% python3 -q
>>> import numpy as np
>>> np.set_printoptions(suppress=True, linewidth=160)
>>> K = np.load("mat.npy")
>>> print(K)
[[ 0  1  3 -4  0]
 [ 0  0 -1 -2 -5]
 [ 0  0  0  5 -1]
 [ 0  0  0  0  5]
 [ 0  0  0  0  0]]
>>> # null space of dimension 1
>>> Uu, s, VT = np.linalg.svd(K)
>>> s.round(2)
array([7.34, 6.79, 2.64, 0.19, 0.  ])
>>> np.argmax(s[:-1] / (s[1:] + 1e-6)) + 1
np.int64(4)
>>> out = Uu[:, :4] @ np.diag(s[:4]) @ VT[:4]
>>> print(np.round(np.linalg.norm(K - out, 2), 2), s[4])
0.0 0.0
>>> np.linalg.matrix_rank(out)
np.int64(4)
>>> J = np.load("m.npy")
>>> J
array([[ 2,  0,  0,  0],
       [ 3,  2,  0,  0],
       [ 3, -2,  1,  0],
       [-3, -1,  0,  2]])
>>> # triangular
>>> rng = np.random.default_rng(70)
>>> labels = rng.permutation(4)
>>> labels
array([1, 2, 0, 3])
>>> out = J[labels][:, labels]
>>> round(np.linalg.det(out), 2), np.round(np.linalg.det(J[labels]), 2)
(np.float64(8.0), np.float64(8.0))
>>> np.trace(out)
np.int64(7)
>>> out
array([[ 2,  0,  3,  0],
       [-2,  1,  3,  0],
       [ 0,  0,  2,  0],
       [-1,  0, -3,  2]])
>>> Q, Rm = np.linalg.qr(J)
>>> np.round(np.abs(np.diag(Rm)), 2)
array([5.57, 2.95, 0.33, 1.49])
>>> Q.round(2) + 0
array([[-0.36,  0.07,  0.75,  0.56],
       [-0.54, -0.58, -0.49,  0.37],
       [-0.54,  0.78, -0.33,  0.  ],
       [ 0.54,  0.24, -0.32,  0.74]])
>>> Q.shape, Rm.shape
((4, 4), (4, 4))
>>> def softmax(z):
...     e = np.exp(z - z.max(axis=-1, keepdims=True))
...     return e / e.sum(axis=-1, keepdims=True)
... 
>>> np.round(softmax(10 * J[2]), 2) + 0
array([1., 0., 0., 0.])
>>> print(np.round(softmax(J[2]), 2))
[0.84 0.01 0.11 0.04]
>>> print(np.round(softmax(J[2] + -1), 2))
[0.84 0.01 0.11 0.04]
>>> np.round(softmax(J).sum(axis=1), 2)
array([1., 1., 1., 1.])
>>> S = J @ J.T / np.sqrt(4)
>>> print(np.round(softmax(S)[2] @ J, 2) + 0)
[ 2.98 -1.92  0.97  0.  ]
>>> np.round(softmax(S + np.triu(np.full(S.shape, -np.inf), 1)), 2) + 0
array([[1.  , 0.  , 0.  , 0.  ],
       [0.03, 0.97, 0.  , 0.  ],
       [0.02, 0.01, 0.97, 0.  ],
       [0.  , 0.  , 0.  , 1.  ]])
>>> softmax(S).round(6).argmax(axis=1)
array([1, 1, 2, 3])
>>> X = np.loadtxt("case9.csv", delimiter=",")
>>> X
array([[-2., -1.,  2.],
       [-2., -1.,  2.],
       [ 1., -4., -1.],
       [ 0.,  0.,  0.],
       [ 0.,  0.,  0.],
       [ 0.,  0.,  0.],
       [ 0.,  0.,  0.],
       [ 0.,  0.,  0.],
       [ 0.,  0.,  0.],
       [-3., -3.,  0.],
       [-2., -1.,  2.],
       [ 0.,  0.,  0.],
       [ 0.,  0.,  0.],
       [ 0.,  0.,  0.],
       [ 0.,  0.,  0.],
       [ 0.,  0.,  0.],
       [ 3., -3., -3.],
       [ 0.,  0.,  0.],
       [-3., -3.,  0.],
       [ 3., -3., -3.],
       [-3., -3.,  0.],
       [ 3., -3., -3.]])
>>> # row 1 repeats row 0
>>> labels = rng.permutation(3)
>>> out = X[:, labels] * rng.choice([-1, 1], 3)
>>> out
array([[ 2.,  1.,  2.],
       [ 2.,  1.,  2.],
       [-1.,  4., -1.],
       [-0., -0.,  0.],
       [-0., -0.,  0.],
       [-0., -0.,  0.],
       [-0., -0.,  0.],
       [-0., -0.,  0.],
       [-0., -0.,  0.],
       [ 3.,  3.,  0.],
       [ 2.,  1.,  2.],
       [-0., -0.,  0.],
       [-0., -0.,  0.],
       [-0., -0.,  0.],
       [-0., -0.,  0.],
       [-0., -0.,  0.],
       [-3.,  3., -3.],
       [-0., -0.,  0.],
       [ 3.,  3.,  0.],
       [-3.,  3., -3.],
       [ 3.,  3.,  0.],
       [-3.,  3., -3.]])
>>> Uu, _, VT = np.linalg.svd(X.T @ out)
>>> np.round(np.linalg.lstsq(X, out)[0], 2) + 0
array([[-1.,  0.,  0.],
       [ 0., -1.,  0.],
       [ 0.,  0.,  1.]])
>>> Z = X[[18, 19]].astype(float)
>>> for _ in range(3):
...     labels = np.linalg.norm(X[:, None] - Z, axis=-1).argmin(axis=1)
...     Z = np.array([X[labels == j].mean(axis=0) for j in range(2)])
... 
>>> labels
array([0, 0, 1, 0, 0, 0, 0, 0, 0, 0, 0, 0, 0, 0, 0, 0, 1, 0, 0, 1, 0, 1])
>>> print(np.round(Z[1] - Z[0], 2))
[ 3.33 -2.58 -2.83]
>>> np.abs(Z[1] - Z[0]).argmax()
np.int64(0)
>>> print(Z.round(2))
[[-0.83 -0.67  0.33]
 [ 2.5  -3.25 -2.5 ]]
>>> vec = np.array([-4, -1, -5])
>>> rhs = X @ vec
>>> np.round(np.linalg.pinv(X) @ X, 2) + 0
array([[1., 0., 0.],
       [0., 1., 0.],
       [0., 0., 1.]])
>>> np.round(np.linalg.solve(X.T @ X, X.T @ rhs), 2)
array([-4., -1., -5.])
>>> rhs = rhs + 0.3 * rng.normal(size=22)
>>> rhs.round(2)
array([-0.58, -1.44,  5.14, -0.01,  0.22, -0.25,  0.08,  0.46, -0.34, 14.87, -0.69, -0.17,  0.46, -0.15, -0.1 ,  0.3 ,  6.06,  0.33, 15.23,  5.76, 15.45,
        6.2 ])
>>> coef, *_ = np.linalg.lstsq(X, rhs)
>>> coef.round()
array([-4., -1., -5.])
>>> coef.round(2)
array([-4.02, -1.04, -4.99])
>>> [round(float(np.linalg.norm(np.linalg.solve(X.T @ X + lam * np.eye(3), X.T @ rhs))), 2) for lam in (0, 1, 10, 100)]
[6.49, 5.55, 3.18, 1.32]
>>> m1 = np.array([[3.52, -11.92, -6.19],
...     [5.01, 4.8, -5.51],
...     [-3.68, 0.05, -8.39],
...     [-16.92, 4.86, -5.18]])
>>> m1
array([[  3.52, -11.92,  -6.19],
       [  5.01,   4.8 ,  -5.51],
       [ -3.68,   0.05,  -8.39],
       [-16.92,   4.86,  -5.18]])
>>> P = m1 @ np.linalg.solve(m1.T @ m1, m1.T)
>>> np.round(np.linalg.eigvalsh(P), 2) + 0
array([0., 1., 1., 1.])
>>> P.round(2)
array([[ 0.9 , -0.14,  0.24, -0.12],
       [-0.14,  0.8 ,  0.33, -0.16],
       [ 0.24,  0.33,  0.43,  0.27],
       [-0.12, -0.16,  0.27,  0.87]])
>>> np.allclose(P @ P, P)
True
>>> np.linalg.matrix_rank(np.eye(4) - P)
np.int64(1)
>>> np.trace(P)
np.float64(3.0)
>>> Uu, s, VT = np.linalg.svd(P)
>>> np.argmax(s[:-1] / (s[1:] + 1e-6)) + 1
np.int64(3)
>>> out = Uu[:, :3] @ np.diag(s[:3]) @ VT[:3]
>>> print(np.linalg.matrix_rank(P, rtol=0.05))
3
>>> labels = rng.permutation(3)
>>> out = m1[:, labels] * rng.choice([-1, 1], 3)
>>> print(out)
[[-11.92   3.52  -6.19]
 [  4.8    5.01  -5.51]
 [  0.05  -3.68  -8.39]
 [  4.86 -16.92  -5.18]]
>>> Uu, _, VT = np.linalg.svd(m1.T @ out)
>>> np.round(np.linalg.lstsq(m1, out)[0], 2) + 0
array([[0., 1., 0.],
       [1., 0., 0.],
       [0., 0., 1.]])
>>> np.round(Uu @ VT, 2) + 0
array([[0., 1., 0.],
       [1., 0., 0.],
       [0., 0., 1.]])
